In [1]: import numpy as np

In [2]: np.set_printoptions(precision=2, suppress=True, linewidth=160, sign=" ")

In [3]: rng = np.random.default_rng(44)

In [4]: J = rng.normal(size=(26, 4))

In [5]: J = 5 * J / np.linalg.norm(J, axis=1, keepdims=True)

In [6]: print(J)
[[ 3.86  0.27  0.87  3.04]
 [ 2.78  1.95 -1.28 -3.44]
 [ 1.77 -2.41  3.89  0.99]
 [-3.46  1.24  3.29  0.82]
 [-3.21  1.08  1.46  3.38]
 [ 2.58 -3.24 -1.78  2.16]
 [-4.06  1.86 -2.01 -1.01]
 [ 4.8  -0.21 -1.    0.94]
 [-0.21 -1.4   0.56  4.76]
 [ 3.49  1.66  0.98  3.02]
 [ 2.65 -3.64  2.16  0.22]
 [ 3.53 -0.43  2.58 -2.38]
 [ 1.11 -2.52 -3.11  2.78]
 [-3.84 -0.54 -2.74  1.55]
 [ 0.59 -4.56  1.48 -1.28]
 [ 2.99  1.32  1.43 -3.5 ]
 [ 3.97  0.15 -2.94  0.75]
 [ 2.82 -3.35  2.32 -0.64]
 [-2.53 -1.86 -3.75  1.05]
 [ 0.75  2.92  3.9  -0.82]
 [ 2.71 -2.82  1.62 -2.66]
 [-2.25  2.58 -2.98  2.1 ]
 [-3.17 -1.53  1.21  3.34]
 [-1.9   2.64  0.46  3.77]
 [-1.16 -1.96  1.33 -4.25]
 [ 0.49 -0.2   4.81  1.26]]

In [7]: Xc = (J - J.mean(axis=0)) / J.std(axis=0)

In [8]: print(Xc.std(axis=0))
[ 1.  1.  1.  1.]

In [9]: print(np.argwhere(np.abs(Xc) > 2))
[[ 24   3]]

In [10]: coef = np.linalg.lstsq(np.delete(Xc, 0, axis=1), Xc[:, 0])[0]

In [11]: print(np.abs(coef).argmax())
2

In [12]: d = np.linalg.norm(J[:, None] - J[None], axis=-1)

In [13]: print(d[9].round(6).argsort(kind="stable")[:4])
[  9   0   7  16]

In [14]: print(np.flatnonzero(d[9] < d.mean() / 2))
[ 0  9]

In [15]: print((d + 1e9 * np.eye(26)).round(6).argmin(axis=1))
[  9  15  10   4  23  12  13  16  22   0  17  15   5  18  17  11   7  10  13  25  17  13   4   4  20   2]

In [16]: print(d.mean(axis=1).argmax())
6

In [17]: print(d.shape)
(26, 26)

In [18]: m1 = np.load("block16.npy")

In [19]: print(m1)
[[22  3  2 -2  6]
 [ 3 18 -3 -3  0]
 [ 2 -3  1  2  3]
 [-2 -3  2 14 18]
 [ 6  0  3 18 27]]

In [20]: # symmetric, so the eigenvalues are real

In [21]: print(np.allclose(m1[:-1].T @ np.linalg.lstsq(m1[:-1].T, m1[-1])[0], m1[-1]))
True

In [22]: print(np.round(np.trace(np.linalg.pinv(m1) @ m1), 2))
3.0

In [23]: print(np.unique(m1.round(6), axis=0).shape)
(5, 5)

In [24]: print(np.round(m1 @ np.linalg.pinv(m1) @ m1, 2) + 0)
[[22.  3.  2. -2.  6.]
 [ 3. 18. -3. -3.  0.]
 [ 2. -3.  1.  2.  3.]
 [-2. -3.  2. 14. 18.]
 [ 6.  0.  3. 18. 27.]]
